% python3 -q
>>> import numpy as np
>>> from numpy import linalg as LA
>>> np.set_printoptions(precision=3, suppress=True, linewidth=120)
>>> E = np.loadtxt("out2.csv", delimiter=",")
>>> print(E)
[[-18.491  -0.502  -7.781 -10.979]
 [-17.21   -2.02  -10.83  -12.716]
 [  0.829  -4.394   9.426   0.372]
 [  1.022  -5.9     7.845   2.668]
 [-23.671  12.532   6.914   3.862]
 [-14.349  -1.905  -8.621 -12.729]
 [-25.881  11.245   8.266   2.801]
 [  0.652  -3.485   8.273   1.213]
 [ -0.552  -2.923   9.023   3.25 ]
 [  1.012  -5.078   7.92    2.599]
 [-24.97   14.437   6.755   2.29 ]
 [  1.598  -4.369   7.344   1.833]
 [-23.908  12.937   7.215   1.663]
 [  0.038  -3.001   9.076   0.845]
 [  2.542  -3.705   8.474   1.404]
 [  2.149  -3.948   7.803   1.816]
 [-17.583  -2.807  -8.582 -14.547]
 [-16.305  -2.823 -10.489 -13.426]
 [-25.671  12.715   6.915   1.899]
 [-25.797  12.623   5.436   0.425]]
>>> cen = (E - E.mean(axis=0)) / E.std(axis=0)
>>> print(cen.std(axis=0))
[1. 1. 1. 1.]
>>> print(np.argwhere(np.abs(cen) > 2))
[]
>>> c = LA.lstsq(np.delete(cen, 1, axis=1), cen[:, 1])[0]
>>> print(round(float(1 - np.var(cen[:, 1] - np.delete(cen, 1, axis=1) @ c)), 3))
0.978
>>> O, evecs = LA.qr(E[:, :3])[0], LA.qr(E[:, 3:])[0]
>>> sv = LA.svd(O.T @ evecs, compute_uv=False)
>>> print(np.round(LA.norm(O @ O.T - evecs @ evecs.T, 2), 3))
1.0
>>> print(np.degrees(np.arccos(sv.clip(0, 1))))
[10.286]
>>> print(sv)
[0.984]
>>> M = np.array([[0, 0, 2, 1], [0, 2, 1, 0], [0, 0, 2, 0], [0, 2, 2, 1]])
>>> print(LA.cond(M) > 100)
True
>>> print(np.argsort(-LA.norm(M, axis=0).round(6), kind="stable")[:3])
[2 1 3]
>>> print([round(float(x), 3) for x in LA.svd(M, compute_uv=False)[:3]])
[4.268, 2.021, 0.836]
>>> print(np.allclose(M[:-1].T @ LA.lstsq(M[:-1].T, M[-1])[0], M[-1]))
True
>>> print(LA.lstsq(M[:-1].T, M[-1])[2])
3
>>> print(np.abs(np.diag(LA.qr(M)[1])) > 1e-9)
[False  True  True  True]
>>> def softmax(z):
...     e = np.exp(z - z.max(axis=-1, keepdims=True))
...     return e / e.sum(axis=-1, keepdims=True)
... 
>>> print(softmax(M[1]))
[0.083 0.61  0.225 0.083]
>>> print(softmax(M).sum(axis=1))
[1. 1. 1. 1.]
>>> att = M @ M.T / np.sqrt(4)
>>> print(softmax(att + np.triu(np.full(att.shape, -np.inf), 1)))
[[1.    0.    0.    0.   ]
 [0.182 0.818 0.    0.   ]
 [0.422 0.155 0.422 0.   ]
 [0.094 0.155 0.057 0.694]]
>>> print(softmax(att))
[[0.353 0.079 0.214 0.353]
 [0.072 0.323 0.072 0.533]
 [0.297 0.109 0.297 0.297]
 [0.094 0.155 0.057 0.694]]
>>> feats = np.loadtxt("run8.csv", delimiter=",")
>>> print(feats)
[[ 0.329  0.235  0.235 -0.329 -0.047]
 [ 0.235  0.168  0.168 -0.235 -0.034]
 [ 0.235  0.168  0.168 -0.235 -0.034]
 [-0.329 -0.235 -0.235  0.329  0.047]
 [-0.047 -0.034 -0.034  0.047  0.007]]
>>> U, sv, Vt = LA.svd(feats)
>>> print(sv.round(3) + 0)
[1. 0. 0. 0. 0.]
>>> B = U[:, :1] @ np.diag(sv[:1]) @ Vt[:1]
>>> print(B)
[[ 0.329  0.235  0.235 -0.329 -0.047]
 [ 0.235  0.168  0.168 -0.235 -0.034]
 [ 0.235  0.168  0.168 -0.235 -0.034]
 [-0.329 -0.235 -0.235  0.329  0.047]
 [-0.047 -0.034 -0.034  0.047  0.007]]
>>> print(LA.matrix_rank(feats, rtol=0.05))
1
